$ python3 -q
>>> import numpy as np
>>> np.set_printoptions(suppress=True, linewidth=120)
>>> J = np.load("sample9.npy")
>>> print(J)
[[ 19  13  13   4  -5]
 [  6  -2  -2   0 -14]
 [ 21  22  22   6  10]
 [ 16  14  14   4   2]
 [ -2  -9  -9  -2 -15]
 [ 21  22  22   6  10]]
>>> G = J.T @ J
>>> print((J @ J.T).shape)
(6, 6)
>>> print(np.allclose(G, G.T))
True
>>> print(np.trace(G), (J ** 2).sum())
5133 5133
>>> print(np.diag(G))
[1539 1418 1418  108  650]
>>> print(G)
[[1539 1401 1401  396  303]
 [1401 1418 1418  390  566]
 [1401 1418 1418  390  566]
 [ 396  390  390  108  138]
 [ 303  566  566  138  650]]
>>> print(np.round(np.linalg.svd(J, compute_uv=False) ** 2, 2) + 0)
[4560.  573.    0.    0.    0.]
>>> m1 = np.loadtxt("data.csv", delimiter=",")
>>> print(m1.round(2))
[[ 1.    0.    0.    0.    0.    0.    0.  ]
 [ 0.    1.    0.    0.    0.    0.    0.  ]
 [ 0.    0.    1.    0.    0.    0.    0.  ]
 [ 0.    0.    0.    1.    0.    0.    0.  ]
 [ 0.    0.    0.    0.    1.    0.    0.  ]
 [ 0.    0.    0.    0.    0.    0.5   0.87]
 [ 0.    0.    0.    0.    0.   -0.87  0.5 ]]
>>> rng = np.random.default_rng(91026)
>>> z = rng.permutation(7)
>>> other = m1[:, z] * rng.choice([-1, 1], 7)
>>> print(other.round(2))
[[-0.    1.   -0.   -0.   -0.   -0.   -0.  ]
 [-0.    0.   -0.   -1.   -0.   -0.   -0.  ]
 [-1.    0.   -0.   -0.   -0.   -0.   -0.  ]
 [-0.    0.   -0.   -0.   -0.   -1.   -0.  ]
 [-0.    0.   -0.   -0.   -1.   -0.   -0.  ]
 [-0.    0.   -0.5  -0.   -0.   -0.   -0.87]
 [-0.    0.    0.87 -0.   -0.   -0.   -0.5 ]]
>>> Uu, _, vt = np.linalg.svd(m1.T @ other)
>>> print(np.round(np.linalg.lstsq(m1, other)[0], 2))
[[ 0.  1.  0.  0.  0.  0.  0.]
 [ 0.  0.  0. -1.  0.  0.  0.]
 [-1.  0.  0.  0.  0.  0.  0.]
 [ 0.  0.  0.  0.  0. -1.  0.]
 [ 0.  0.  0.  0. -1.  0.  0.]
 [ 0.  0. -1.  0.  0.  0.  0.]
 [ 0.  0.  0.  0.  0.  0. -1.]]
>>> print(np.round(Uu @ vt, 2) + 0)
[[ 0.  1.  0.  0.  0.  0.  0.]
 [ 0.  0.  0. -1.  0.  0.  0.]
 [-1.  0.  0.  0.  0.  0.  0.]
 [ 0.  0.  0.  0.  0. -1.  0.]
 [ 0.  0.  0.  0. -1.  0.  0.]
 [ 0.  0. -1.  0.  0.  0.  0.]
 [ 0.  0.  0.  0.  0.  0. -1.]]
>>> vec = np.array([0, 1, 1, 0, 1, 0, 2])
>>> print([p for p in range(1, 25) if np.allclose(np.linalg.matrix_power(m1, p), np.eye(7))])
[6, 12, 18, 24]
>>> print(7 - np.linalg.matrix_rank(m1 - np.eye(7), tol=1e-8))
5
>>> u = np.array([-3, -2, -2, -1, -2, 0, 3])
>>> other = m1 + np.outer(u, np.eye(7)[4])
>>> print(round(float(np.linalg.det(other) / np.linalg.det(m1)), 2), round(float(1 + np.linalg.solve(m1, u)[4]), 2))
-1.0 -1.0
>>> print(other.round(2))
[[ 1.    0.    0.    0.   -3.    0.    0.  ]
 [ 0.    1.    0.    0.   -2.    0.    0.  ]
 [ 0.    0.    1.    0.   -2.    0.    0.  ]
 [ 0.    0.    0.    1.   -1.    0.    0.  ]
 [ 0.    0.    0.    0.   -1.    0.    0.  ]
 [ 0.    0.    0.    0.    0.    0.5   0.87]
 [ 0.    0.    0.    0.    3.   -0.87  0.5 ]]
>>> print(np.linalg.matrix_rank(other - m1))
1
>>> print(np.linalg.matrix_rank(np.linalg.inv(other) - np.linalg.inv(m1), tol=1e-8))
1
>>> m1[7]
Traceback (most recent call last):
  File "<python-input-29>", line 1, in <module>
    m1[7]
    ~~^^^
IndexError: index 7 is out of bounds for axis 0 with size 7
>>> print(np.count_nonzero(m1))
9
>>> print(np.linalg.matrix_rank(m1))
7
>>> m1[:, 7]
Traceback (most recent call last):
  File "<python-input-32>", line 1, in <module>
    m1[:, 7]
    ~~^^^^^^
IndexError: index 7 is out of bounds for axis 1 with size 7
>>> print(np.round(np.linalg.svd(m1, compute_uv=False), 2))
[1. 1. 1. 1. 1. 1. 1.]
>>> print(np.round(m1 - m1[0], 2))
[[ 0.    0.    0.    0.    0.    0.    0.  ]
 [-1.    1.    0.    0.    0.    0.    0.  ]
 [-1.    0.    1.    0.    0.    0.    0.  ]
 [-1.    0.    0.    1.    0.    0.    0.  ]
 [-1.    0.    0.    0.    1.    0.    0.  ]
 [-1.    0.    0.    0.    0.    0.5   0.87]
 [-1.    0.    0.    0.    0.   -0.87  0.5 ]]
>>> print(np.round(np.linalg.pinv(m1), 2))
[[ 1.    0.    0.    0.    0.    0.    0.  ]
 [ 0.    1.    0.    0.    0.    0.    0.  ]
 [ 0.    0.    1.    0.    0.    0.    0.  ]
 [ 0.    0.    0.    1.    0.    0.    0.  ]
 [ 0.    0.    0.    0.    1.    0.    0.  ]
 [ 0.    0.    0.    0.    0.    0.5  -0.87]
 [ 0.    0.    0.    0.    0.    0.87  0.5 ]]
>>> print(np.round(m1 @ m1.T, 2) + 0)
[[1. 0. 0. 0. 0. 0. 0.]
 [0. 1. 0. 0. 0. 0. 0.]
 [0. 0. 1. 0. 0. 0. 0.]
 [0. 0. 0. 1. 0. 0. 0.]
 [0. 0. 0. 0. 1. 0. 0.]
 [0. 0. 0. 0. 0. 1. 0.]
 [0. 0. 0. 0. 0. 0. 1.]]
>>> print(np.round(m1.T @ m1, 2) + 0)
[[1. 0. 0. 0. 0. 0. 0.]
 [0. 1. 0. 0. 0. 0. 0.]
 [0. 0. 1. 0. 0. 0. 0.]
 [0. 0. 0. 1. 0. 0. 0.]
 [0. 0. 0. 0. 1. 0. 0.]
 [0. 0. 0. 0. 0. 1. 0.]
 [0. 0. 0. 0. 0. 0. 1.]]
>>> print(np.round(np.linalg.svd(m1, compute_uv=False), 2))
[1. 1. 1. 1. 1. 1. 1.]
>>> E = np.loadtxt("block13.csv", delimiter=",")
>>> print(E)
[[16. 24.  0. 31.  0.]
 [ 0.  0.  0.  0. 18.]
 [25. 45.  6. 58.  0.]
 [ 3.  2.  8.  2.  0.]
 [20. 35.  6. 45.  0.]
 [ 0.  8. 44.  8.  0.]
 [14. 16.  0. 21.  0.]
 [ 6. 14. 20. 17.  0.]
 [16. 19.  0. 25.  0.]
 [ 0.  0.  2.  0. 24.]
 [ 0.  0.  0.  0. 30.]
 [ 0.  0.  0.  0. 22.]
 [13.  0.  0.  0.  0.]
 [ 0.  0. 28.  0. 14.]
 [15. 10.  0. 14.  0.]
 [ 0.  0. 10.  0. 20.]
 [14. 21.  2. 27.  0.]
 [ 0. 10. 56. 10.  0.]]
>>> P = E @ np.linalg.solve(E.T @ E, E.T)
>>> print(np.round(np.linalg.eigvalsh(P), 2) + 0)
[0. 0. 0. 0. 0. 0. 0. 0. 0. 0. 0. 0. 0. 1. 1. 1. 1. 1.]
>>> print(round(np.trace(P), 2))
5.0
>>> cen = E - E.mean(axis=1)
Traceback (most recent call last):
  File "<python-input-44>", line 1, in <module>
    cen = E - E.mean(axis=1)
          ~~^~~~~~~~~~~~~~~~
ValueError: operands could not be broadcast together with shapes (18,5) (18,) 
>>> cen = E - E.mean(axis=0)
>>> Uu, sigma, vt = np.linalg.svd(cen, full_matrices=False)
>>> print(round(float((sigma ** 2).sum() ** 2 / (sigma ** 4).sum()), 2))
2.05
>>> print(np.round(sigma ** 2 / (sigma ** 2).sum(), 2) + 0)
[0.63 0.3  0.07 0.   0.  ]
>>> print(np.round(np.abs(vt[-1]), 2))
[0.06 0.78 0.02 0.62 0.02]
>>> print(np.round(vt[0] * np.sign(vt[0, np.abs(vt[0]).argmax()]), 2))
[ 0.33  0.54 -0.15  0.7  -0.29]
>>> print(np.abs(Uu[:, 0]).argmax())
2
>>> print(np.abs(vt[0]).argmax())
3
>>> vec = np.array([-4, 2, 1, 5, -3])
>>> y = E @ vec
>>> beta, lr = np.zeros(5), 1 / np.linalg.norm(E, 2) ** 2
>>> for i in range(50):
...     beta -= lr * E.T @ (E @ beta - y)
...     if i % 10 == 0: print(i, round(np.linalg.norm(E @ beta - y), 2))
... 
0 164.49
10 76.51
20 62.77
30 53.94
40 46.44
>>> print(beta.round(2))
[-1.59  2.68  1.19  3.25 -3.05]
>>> cen = (E - E.mean(axis=0)) / E.std(axis=0)
>>> print(np.round(cen.std(axis=0), 2))
[1. 1. 1. 1. 1.]
>>> beta = np.linalg.lstsq(np.delete(cen, 1, axis=1), cen[:, 1])[0]
>>> print(round(float(1 - np.var(cen[:, 1] - np.delete(cen, 1, axis=1) @ beta)), 2))
1.0
>>> print(np.abs(beta).argmax())
2
>>> def softmax(z):
...     e = np.exp(z - z.max(axis=-1, keepdims=True))
...     return e / e.sum(axis=-1, keepdims=True)
... 
>>> print(np.round(softmax(E).sum(axis=1), 2))
[1. 1. 1. 1. 1. 1. 1. 1. 1. 1. 1. 1. 1. 1. 1. 1. 1. 1.]
>>> print(np.round(softmax(E[0]), 2) + 0)
[0. 0. 0. 1. 0.]
>>> print(np.round(softmax(E[0] + 5), 2) + 0)
[0. 0. 0. 1. 0.]
>>> att = E @ E.T / np.sqrt(5)
>>> print(softmax(att).round(6).argmax(axis=1))
[ 2 10  2 17  2 17  2  2  2 10 10 10  2 17  2 10  2 17]
>>> M = np.load("w.npy")
>>> print(M)
[[ 0.   0.4 -2.3  1.   1.7  0.  -1.8]
 [-1.1 -1.  -0.2  1.5 -2.4  1.3 -0.4]
 [-1.4 -2.6  1.5  0.2 -1.2  0.   1.5]
 [ 0.5 -1.7  1.5  0.4 -0.4  1.2 -0.2]
 [ 0.8  0.3 -1.7  0.7  0.3 -0.5  0.9]]
>>> other = np.array([[1, 0], [3, 1], [3, 3], [1, 1], [3, 2], [3, 1], [0, 3]])
>>> print(np.round(other.T @ M.T, 2))
[[ 0.4 -6.5 -8.1  2.7 -3.3]
 [-7.5 -4.8  4.2  3.  -1.3]]
>>> print(np.round(np.einsum("ij,ij->i", M, M), 2))
[12.58 12.11 14.7   7.19  5.26]
>>> print(np.round(np.einsum("ij->j", M), 2) + 0)
[-1.2 -4.6 -1.2  3.8 -2.   2.   0. ]
>>> print(np.vstack([M, other.T]).shape)
(7, 7)
>>> print(np.round(np.einsum("ik,kj->ji", M, other), 2))
[[ 0.4 -6.5 -8.1  2.7 -3.3]
 [-7.5 -4.8  4.2  3.  -1.3]]
>>> vec = np.array([3, 0, 1, 3, 3, 0, 3])
>>> print((M @ vec).argmax())
4
>>> print(np.round(M @ np.ones(7), 2))
[-1.  -2.3 -2.   1.3  0.8]
>>> print(np.round(M * vec, 2))
[[ 0.   0.  -2.3  3.   5.1  0.  -5.4]
 [-3.3 -0.  -0.2  4.5 -7.2  0.  -1.2]
 [-4.2 -0.   1.5  0.6 -3.6  0.   4.5]
 [ 1.5 -0.   1.5  1.2 -1.2  0.  -0.6]
 [ 2.4  0.  -1.7  2.1  0.9 -0.   2.7]]
>>> print(np.round(np.einsum("ij,j->i", M, vec), 2))
[ 0.4 -7.4 -1.2  2.4  6.4]
>>> print(np.round(M @ (2 * vec), 2))
[  0.8 -14.8  -2.4   4.8  12.8]
>>> arr = np.diag(3 * np.array([7, 4, 7, 5, 1])) + np.array([[-6, 3, 6, 3, 8],
...     [-4, -7, 6, 8, -7],
...     [-4, 0, 8, -1, -5],
...     [4, 1, -7, -7, 2],
...     [5, 3, 6, 2, -7]])
>>> print(arr)
[[15  3  6  3  8]
 [-4  5  6  8 -7]
 [-4  0 29 -1 -5]
 [ 4  1 -7  8  2]
 [ 5  3  6  2 -4]]
>>> vals, V = np.linalg.eig(arr)
>>> print(np.round(np.sort(np.linalg.eigvals(np.linalg.inv(arr))), 2))
[-0.22  0.04  0.04  0.16  0.18]
>>> print(np.round(np.sort(np.linalg.eigvals(arr.T)), 2))
[-4.62  5.45  6.42 22.77 22.98]
>>> print(np.round(np.sort(np.linalg.eigvals(arr @ arr)), 2))
[ 21.33  29.66  41.17 518.68 528.16]
